$ python -q
>>> import numpy as np
>>> np.set_printoptions(precision=2, suppress=True, linewidth=140, floatmode="fixed")
>>> def rnd(a):
...     return np.round(a, 2) + 0
... 
>>> arr = np.load("x.npy")
>>> rnd(arr)
array([[ 0.85, -0.17, -0.13, -0.22,  0.18],
       [-0.17,  0.80, -0.15, -0.25,  0.21],
       [-0.13, -0.15,  0.89, -0.19,  0.16],
       [-0.22, -0.25, -0.19,  0.69,  0.27],
       [ 0.18,  0.21,  0.16,  0.27,  0.77]])
>>> # projection: eigenvalues are 0 or 1
>>> U, sigma, vt = np.linalg.svd(arr)
>>> np.argmax(sigma[:-1] / (sigma[1:] + 1e-6)) + 1
np.int64(4)
>>> A2 = U[:, :4] @ np.diag(sigma[:4]) @ vt[:4]
>>> rnd(np.linalg.norm(arr - A2, 2)), rnd(sigma[4])
(np.float64(0.0), np.float64(0.0))
>>> print(rnd(A2))
[[ 0.85 -0.17 -0.13 -0.22  0.18]
 [-0.17  0.80 -0.15 -0.25  0.21]
 [-0.13 -0.15  0.89 -0.19  0.16]
 [-0.22 -0.25 -0.19  0.69  0.27]
 [ 0.18  0.21  0.16  0.27  0.77]]
>>> rng = np.random.default_rng(9444)
>>> z = rng.permutation(5)
>>> z
array([3, 2, 1, 0, 4])
>>> A2 = arr[z][:, z]
>>> rnd(np.sort(np.abs(np.linalg.eigvals(A2))))
array([0.00, 1.00, 1.00, 1.00, 1.00])
>>> rnd(np.trace(A2))
np.float64(4.0)
>>> rnd(A2)
array([[ 0.69, -0.19, -0.25, -0.22,  0.27],
       [-0.19,  0.89, -0.15, -0.13,  0.16],
       [-0.25, -0.15,  0.80, -0.17,  0.21],
       [-0.22, -0.13, -0.17,  0.85,  0.18],
       [ 0.27,  0.16,  0.21,  0.18,  0.77]])
>>> print(rnd(np.linalg.det(A2)), rnd(np.linalg.det(arr[z])))
0.0 0.0
>>> m1 = np.loadtxt("sample0.csv", delimiter=",")
>>> m1
array([[ 7.00, -3.00,  0.00],
       [-3.00,  1.00, -3.00],
       [ 0.00, -3.00,  3.00]])
>>> q, evecs = np.linalg.qr(m1[:, :2])[0], np.linalg.qr(m1[:, 2:])[0]
>>> sigma = np.linalg.svd(q.T @ evecs, compute_uv=False)
>>> rnd(sigma)
array([0.71])
>>> rnd(np.degrees(np.arccos(sigma.clip(0, 1))))
array([45.16])
>>> print((sigma > 0.9).sum())
0
>>> print(np.all(np.linalg.eigvalsh(m1) > 0))
False
>>> rnd(np.linalg.eigvalsh(m1).min())
np.float64(-1.87)
>>> evals, evecs = np.linalg.eigh(m1)
>>> rnd(evecs.T @ m1 @ evecs)
array([[-1.87,  0.00,  0.00],
       [ 0.00,  4.34,  0.00],
       [ 0.00,  0.00,  8.53]])
>>> rnd(evecs.T @ evecs)
array([[1.00, 0.00, 0.00],
       [0.00, 1.00, 0.00],
       [0.00, 0.00, 1.00]])
>>> rnd(np.linalg.eigvalsh(m1 @ m1))
array([ 3.48, 18.83, 72.69])
>>> rnd(evals.sum()), np.trace(m1)
(np.float64(11.0), np.float64(11.0))
>>> rnd(evecs @ np.diag(evals) @ evecs.T)
array([[ 7.00, -3.00,  0.00],
       [-3.00,  1.00, -3.00],
       [ 0.00, -3.00,  3.00]])
>>> rnd(np.linalg.svd(m1, compute_uv=False))
array([8.53, 4.34, 1.87])
>>> W0 = np.load("out7.npy")
>>> W0
array([[ 9,  0,  0],
       [ 9, -5,  0],
       [ 1, -1, -6]])
>>> A2 = np.array([[-4, -4], [-7, -3]])
>>> Z = np.kron(A2, W0)
>>> rnd(np.linalg.norm(Z, 2)), rnd(np.linalg.norm(A2, 2) * np.linalg.norm(W0, 2))
(np.float64(124.28), np.float64(124.28))
>>> q, evecs = np.linalg.qr(W0[:, :2])[0], np.linalg.qr(W0[:, 2:])[0]
>>> sigma = np.linalg.svd(q.T @ evecs, compute_uv=False)
>>> rnd(np.degrees(np.arccos(sigma.clip(0, 1))))
array([77.65])
>>> f = np.array([-2, 2, -1])
>>> A2 = W0 + np.outer(f, np.eye(3)[1])
>>> A2
array([[ 9.00, -2.00,  0.00],
       [ 9.00, -3.00,  0.00],
       [ 1.00, -2.00, -6.00]])
>>> evals, evecs = np.linalg.eig(W0)
>>> rnd(np.sort(np.linalg.eigvals(W0 @ W0)))
array([25.00, 36.00, 81.00])
>>> K = np.loadtxt("data.csv", delimiter=",")
>>> K
array([[ 0.00, -3.00, -2.00,  1.00, -3.00,  1.00],
       [ 3.00,  0.00,  1.00, -1.00,  1.00, -2.00],
       [ 2.00, -1.00,  0.00, -2.00, -3.00,  2.00],
       [-1.00,  1.00,  2.00,  0.00, -1.00, -2.00],
       [ 3.00, -1.00,  3.00,  1.00,  0.00, -2.00],
       [-1.00,  2.00, -2.00,  2.00,  2.00,  0.00]])
>>> # skew-symmetric
>>> w1 = np.array([[2, -3, -2],
...     [-2, 3, -1],
...     [0, -3, -2],
...     [2, 3, 3],
...     [2, 0, 2],
...     [-2, -3, -2]])
>>> b = np.array([-3, 1, 1])
>>> H = np.maximum(K @ w1 + b, 0)
>>> (H > 0).astype(int)
array([[0, 0, 1],
       [1, 0, 0],
       [0, 0, 0],
       [0, 1, 0],
       [1, 0, 0],
       [0, 1, 1]])
>>> Z = np.array([[7, 3, 3], [1, 6, 8], [0, 1, 4]])
>>> print(H @ Z)
[[  0.00   3.00  12.00]
 [ 49.00  21.00  21.00]
 [  0.00   0.00   0.00]
 [  7.00  42.00  56.00]
 [ 77.00  33.00  33.00]
 [ 22.00 147.00 236.00]]
>>> w1 @ Z
array([[ 11, -14, -26],
       [-11,  11,  14],
       [ -3, -20, -32],
       [ 17,  27,  42],
       [ 14,   8,  14],
       [-17, -26, -38]])
>>> vec = np.array([-1, 3, 2, -2, -2, -3])
>>> vec @ K @ vec
np.float64(0.0)
>>> q = np.linalg.solve(np.eye(6) - K, np.eye(6) + K)
>>> rnd(q @ q.T)
array([[1.00, 0.00, 0.00, 0.00, 0.00, 0.00],
       [0.00, 1.00, 0.00, 0.00, 0.00, 0.00],
       [0.00, 0.00, 1.00, 0.00, 0.00, 0.00],
       [0.00, 0.00, 0.00, 1.00, 0.00, 0.00],
       [0.00, 0.00, 0.00, 0.00, 1.00, 0.00],
       [0.00, 0.00, 0.00, 0.00, 0.00, 1.00]])
>>> A2 = K / np.sqrt((K ** 2).mean(axis=1, keepdims=True))
>>> np.linalg.matrix_rank(A2) == np.linalg.matrix_rank(K)
np.True_
>>> evals, evecs = np.linalg.eig(m1)
>>> print(rnd(np.sort(np.linalg.eigvals(m1 @ m1))))
[ 3.48 18.83 72.69]
>>> rnd(np.sort(np.linalg.eigvals(np.linalg.inv(m1))))
array([-0.54,  0.12,  0.23])
>>> rnd(np.prod(evals))
np.float64(-69.0)
>>> rnd(np.sort(np.linalg.eigvals(m1.T)))
array([-1.87,  4.34,  8.53])
>>> F = np.load("a.npy")
>>> print(F)
[[ 0.39 -1.05 -1.67]
 [-1.05 -1.39  1.25]
 [-1.67  1.25  1.00]]
>>> print([round(float(np.linalg.det(F[:i, :i])), 2) + 0 for i in range(1, 4)])
[0.39, -1.64, 6.01]
>>> np.all(np.linalg.eigvalsh(F) > 0)
np.False_
>>> rnd(np.linalg.eigvalsh(F).min())
np.float64(-2.0)
>>> ang = np.radians(30)
>>> Rm = np.eye(3)
>>> Rm[1, 1] = Rm[0, 0] = np.cos(ang)
>>> Rm[1, 0], Rm[0, 1] = -np.sin(ang), np.sin(ang)
>>> rnd(Rm)
array([[ 0.87,  0.50,  0.00],
       [-0.50,  0.87,  0.00],
       [ 0.00,  0.00,  1.00]])
>>> A2 = F @ Rm.T
>>> rnd(A2)
array([[-0.19, -1.10, -1.67],
       [-1.60, -0.68,  1.25],
       [-0.82,  1.92,  1.00]])
>>> np.allclose(np.linalg.norm(F, axis=1), np.linalg.norm(A2, axis=1))
True
>>> rnd(np.abs(A2 - F).max(axis=0))
array([0.85, 0.71, 0.00])
>>> rnd(np.linalg.det(Rm)), rnd(np.trace(Rm))
(np.float64(1.0), np.float64(2.73))
>>> np.allclose(F @ F.T, A2 @ A2.T)
True
>>> print(rnd(np.linalg.svd(F, compute_uv=False)), rnd(np.linalg.svd(A2, compute_uv=False)))
[3.00 2.00 1.00] [3.00 2.00 1.00]
>>> mat = np.arange(36).reshape(6, 6) + -2
>>> mat
array([[-2, -1,  0,  1,  2,  3],
       [ 4,  5,  6,  7,  8,  9],
       [10, 11, 12, 13, 14, 15],
       [16, 17, 18, 19, 20, 21],
       [22, 23, 24, 25, 26, 27],
       [28, 29, 30, 31, 32, 33]])
>>> rk = np.linalg.matrix_rank(mat)
>>> rk
np.int64(2)
>>> null = np.linalg.svd(mat)[2][rk:].T
>>> null.shape
(6, 4)
>>> [int(np.linalg.matrix_rank(mat[:i])) for i in range(1, len(mat) + 1)]
[1, 2, 2, 2, 2, 2]
>>> [int(np.linalg.matrix_rank(np.delete(mat, i, axis=0))) for i in range(6)]
[2, 2, 2, 2, 2, 2]
>>> A2 = mat + rng.integers(-2, 3, (6, 2)) @ rng.integers(-2, 3, (2, 6))
>>> A2
array([[-4, -1, -1,  1,  2,  2],
       [ 3,  4,  7,  5,  6,  9],
       [11, 12, 11, 15, 16, 15],
       [12, 17, 16, 19, 20, 19],
       [23, 22, 26, 23, 24, 28],
       [24, 29, 28, 31, 32, 31]])
>>> rnd(np.linalg.svd(A2 - mat, compute_uv=False))
array([7.69, 5.65, 0.00, 0.00, 0.00, 0.00])
>>> print(A2 - mat)
[[-2  0 -1  0  0 -1]
 [-1 -1  1 -2 -2  0]
 [ 1  1 -1  2  2  0]
 [-4  0 -2  0  0 -2]
 [ 1 -1  2 -2 -2  1]
 [-4  0 -2  0  0 -2]]
>>> np.linalg.matrix_rank(A2 - mat, tol=1e-8)
np.int64(2)
>>> A2 = mat[0, 0] * mat[1:] - np.outer(mat[1:, 0], mat[0])
>>> A2
array([[   0,   -6,  -12,  -18,  -24,  -30],
       [   0,  -12,  -24,  -36,  -48,  -60],
       [   0,  -18,  -36,  -54,  -72,  -90],
       [   0,  -24,  -48,  -72,  -96, -120],
       [   0,  -30,  -60,  -90, -120, -150]])
>>> print(mat[:, 0] / mat[0, 0])
[  1.00  -2.00  -5.00  -8.00 -11.00 -14.00]
>>> np.linalg.matrix_rank(A2), np.linalg.matrix_rank(mat)
(np.int64(1), np.int64(2))
>>> data = np.load("m.npy")
>>> data
array([[ 1, -4,  1,  5, -3],
       [-1, -6, -1,  3, -5],
       [-1, -6, -1,  3, -5]])
>>> A2 = np.array([[0, 1], [0, 1]])
>>> Z = np.kron(A2, data)
>>> print(Z.shape)
(6, 10)
>>> rnd(np.linalg.norm(Z, 2)), rnd(np.linalg.norm(A2, 2) * np.linalg.norm(data, 2))
(np.float64(19.22), np.float64(19.22))
>>> [round(float(x), 2) for x in np.linalg.svd(data, compute_uv=False)[:3]]
[13.59, 3.36, 0.0]
>>> np.linalg.cond(data) > 100
np.True_
>>> print(np.unique(data.round(6), axis=0).shape)
(2, 5)
>>> rnd(np.trace(np.linalg.pinv(data) @ data))
np.float64(2.0)
>>> try:
...     np.linalg.inv(data)
... except np.linalg.LinAlgError as e:
...     print("failed:", e)
... 
failed: Last 2 dimensions of the array must be square
>>> A2 = data / np.sqrt((data ** 2).mean(axis=1, keepdims=True))
>>> np.linalg.matrix_rank(data - data.mean(axis=1, keepdims=True))
np.int64(1)
>>> data - data.mean(axis=1, keepdims=True)
array([[ 1.00, -4.00,  1.00,  5.00, -3.00],
       [ 1.00, -4.00,  1.00,  5.00, -3.00],
       [ 1.00, -4.00,  1.00,  5.00, -3.00]])
>>> rnd(np.linalg.norm(A2, axis=1))
array([2.24, 2.24, 2.24])
>>> print(np.linalg.matrix_rank(A2) == np.linalg.matrix_rank(data))
True
>>> rnd(A2[2])
array([-0.26, -1.58, -0.26,  0.79, -1.32])
>>> E = np.load("block5.npy")
>>> print(E)
[[1 8 0 6]
 [3 5 0 1]
 [0 0 1 0]
 [8 4 0 0]]
>>> print(rnd(np.linalg.eigvals(E)))
[-6.79 11.40  1.39  1.00]
>>> rnd(np.linalg.det(E.T))
np.float64(-108.0)
